$ python -q
>>> import numpy as np
>>> np.set_printoptions(precision=1, suppress=True, linewidth=200)
>>> tidy = lambda a: np.round(a, 1) + 0
>>> mat = np.loadtxt("layer10.csv", delimiter=",")
>>> mat
array([[-0.1, -1. ,  1.2, -0.1, -0.2, -0.1, -1. ,  0.1, -0.7, -0.2,  1.3],
       [ 1.3,  1.4, -0.3, -0.2,  0.6, -0.8,  0.6,  2. ,  0.8, -0.1,  0.9],
       [-2.1,  0. ,  2.6,  0. ,  0.7,  0.8, -1.3,  0.2,  0.1,  0. , -1.2],
       [ 0.5,  1.6,  0.4,  0.3,  0.6, -1.3, -0.2, -0.7,  0.5,  0.6,  0.9],
       [-0.4, -0.3,  0.9,  0. ,  0.1,  0.1,  0. , -0.2, -1.5,  1. ,  0.4],
       [ 1.3, -1. , -1. , -0.9,  1.4, -1.5, -1. ,  0.1,  1.3,  0.2, -0.8],
       [-0.4,  0.1,  0.3,  0.1, -0.7,  1.6,  0.5,  0.3,  0.7,  1. , -0.6],
       [ 0. ,  0. , -0.2,  0.6, -0.9,  0.5, -0.4,  0.6, -0.1, -1.2,  0.8],
       [ 1.5,  0.5,  0.3, -0.4,  1. , -0.9,  1.6,  0.3, -1. , -0.4, -1.3]])
>>> def softmax(z):
...     e = np.exp(z - z.max(axis=-1, keepdims=True))
...     return e / e.sum(axis=-1, keepdims=True)
... 
>>> tidy(softmax(mat).sum(axis=1))
array([1., 1., 1., 1., 1., 1., 1., 1., 1.])
>>> tidy(softmax(10 * mat[4]))
array([0. , 0. , 0.3, 0. , 0. , 0. , 0. , 0. , 0. , 0.7, 0. ])
>>> scores = mat @ mat.T / np.sqrt(11)
>>> softmax(scores).round(6).argmax(axis=1)
array([0, 1, 2, 3, 4, 5, 6, 7, 8])
>>> tidy(softmax(scores)[4] @ mat)
array([-0.3, -0.1,  1. ,  0. ,  0.2,  0.1, -0.3,  0.1, -0.5,  0.3,  0.1])
>>> theta = np.radians(72)
>>> Rm = np.eye(11)
>>> Rm[9, 9] = Rm[7, 7] = np.cos(theta)
>>> Rm[9, 7], Rm[7, 9] = -np.sin(theta), np.sin(theta)
>>> tidy(Rm)
array([[ 1. ,  0. ,  0. ,  0. ,  0. ,  0. ,  0. ,  0. ,  0. ,  0. ,  0. ],
       [ 0. ,  1. ,  0. ,  0. ,  0. ,  0. ,  0. ,  0. ,  0. ,  0. ,  0. ],
       [ 0. ,  0. ,  1. ,  0. ,  0. ,  0. ,  0. ,  0. ,  0. ,  0. ,  0. ],
       [ 0. ,  0. ,  0. ,  1. ,  0. ,  0. ,  0. ,  0. ,  0. ,  0. ,  0. ],
       [ 0. ,  0. ,  0. ,  0. ,  1. ,  0. ,  0. ,  0. ,  0. ,  0. ,  0. ],
       [ 0. ,  0. ,  0. ,  0. ,  0. ,  1. ,  0. ,  0. ,  0. ,  0. ,  0. ],
       [ 0. ,  0. ,  0. ,  0. ,  0. ,  0. ,  1. ,  0. ,  0. ,  0. ,  0. ],
       [ 0. ,  0. ,  0. ,  0. ,  0. ,  0. ,  0. ,  0.3,  0. ,  1. ,  0. ],
       [ 0. ,  0. ,  0. ,  0. ,  0. ,  0. ,  0. ,  0. ,  1. ,  0. ,  0. ],
       [ 0. ,  0. ,  0. ,  0. ,  0. ,  0. ,  0. , -1. ,  0. ,  0.3,  0. ],
       [ 0. ,  0. ,  0. ,  0. ,  0. ,  0. ,  0. ,  0. ,  0. ,  0. ,  1. ]])
>>> other = mat @ Rm.T
>>> np.allclose(np.linalg.norm(mat, axis=1), np.linalg.norm(other, axis=1))
True
>>> other = np.array([[3, 2, 0], [3, 1, 2], [1, 2, 3], [2, 0, 1], [3, 0, 3]])
>>> F = np.block([[np.zeros((5, 5)), other], [other.T, np.zeros((3, 3))]])
>>> F
array([[0., 0., 0., 0., 0., 3., 2., 0.],
       [0., 0., 0., 0., 0., 3., 1., 2.],
       [0., 0., 0., 0., 0., 1., 2., 3.],
       [0., 0., 0., 0., 0., 2., 0., 1.],
       [0., 0., 0., 0., 0., 3., 0., 3.],
       [3., 3., 1., 2., 3., 0., 0., 0.],
       [2., 1., 2., 0., 0., 0., 0., 0.],
       [0., 2., 3., 1., 3., 0., 0., 0.]])
>>> x0 = np.array([-1, 1, -1, 2, -2, 0, 0, 2])
>>> (F @ x0).argmax()
np.int64(2)
>>> np.einsum("ij,j->i", F, x0)
array([ 0.,  4.,  6.,  2.,  6., -3., -3., -5.])
>>> F * x0
array([[-0.,  0., -0.,  0., -0.,  0.,  0.,  0.],
       [-0.,  0., -0.,  0., -0.,  0.,  0.,  4.],
       [-0.,  0., -0.,  0., -0.,  0.,  0.,  6.],
       [-0.,  0., -0.,  0., -0.,  0.,  0.,  2.],
       [-0.,  0., -0.,  0., -0.,  0.,  0.,  6.],
       [-3.,  3., -1.,  4., -6.,  0.,  0.,  0.],
       [-2.,  1., -2.,  0., -0.,  0.,  0.,  0.],
       [-0.,  2., -3.,  2., -6.,  0.,  0.,  0.]])
>>> np.allclose(F, F.T)
True
>>> tidy(np.sort(np.abs(np.linalg.eigvals(F))))
array([0. , 0. , 2.1, 2.1, 2.7, 2.7, 7.2, 7.2])
>>> U, sigma, VT = np.linalg.svd(F)
>>> vecs = VT[:(sigma > 1e-8).sum()]
>>> rng = np.random.default_rng(67581)
>>> x0 = F[7] + -1 * F[2] + rng.integers(2) * np.eye(8)[6]
>>> x0
array([ 0.,  2.,  3.,  1.,  3., -1., -2., -3.])
>>> np.linalg.matrix_rank(np.vstack([F, x0]))
np.int64(6)
>>> [round(float(x), 1) for x in np.linalg.svd(F, compute_uv=False)[:3]]
[7.2, 7.2, 2.7]
>>> np.linalg.matrix_rank(F, rtol=0.1)
np.int64(6)
>>> np.linalg.cond(F) > 100
np.True_
>>> m1 = np.loadtxt("m.csv", delimiter=",")
>>> m1
array([[ -5., -25., -20., -10., -15., -25., -25.,   0.],
       [ -3., -15., -12.,  -6.,  -9., -15., -15.,   0.],
       [  3.,  15.,  12.,   6.,   9.,  15.,  15.,   0.],
       [ -4., -20., -16.,  -8., -12., -20., -20.,   0.],
       [  2.,  10.,   8.,   4.,   6.,  10.,  10.,   0.],
       [ -5., -25., -20., -10., -15., -25., -25.,   0.],
       [  4.,  20.,  16.,   8.,  12.,  20.,  20.,   0.],
       [  2.,  10.,   8.,   4.,   6.,  10.,  10.,   0.],
       [  5.,  25.,  20.,  10.,  15.,  25.,  25.,   0.],
       [ -3., -15., -12.,  -6.,  -9., -15., -15.,   0.],
       [ -2., -10.,  -8.,  -4.,  -6., -10., -10.,   0.],
       [  2.,  10.,   8.,   4.,   6.,  10.,  10.,   0.],
       [ -1.,  -5.,  -4.,  -2.,  -3.,  -5.,  -5.,   0.],
       [  4.,  20.,  16.,   8.,  12.,  20.,  20.,   0.],
       [  2.,  10.,   8.,   4.,   6.,  10.,  10.,   0.]])
>>> tidy(np.linalg.norm(mat, 2))
np.float64(5.2)
>>> m1[1] @ m1[10]
np.float64(630.0)
>>> tidy(np.linalg.norm(m1, "nuc"))
np.float64(134.0)
>>> tidy(np.linalg.norm(m1, axis=0))
array([13.1, 65.4, 52.3, 26.2, 39.2, 65.4, 65.4,  0. ])
>>> tidy(np.linalg.norm(m1) ** 2 / np.linalg.norm(m1, 2) ** 2)
np.float64(1.0)
>>> tidy(np.linalg.norm(m1[1] - m1[10]))
np.float64(10.2)
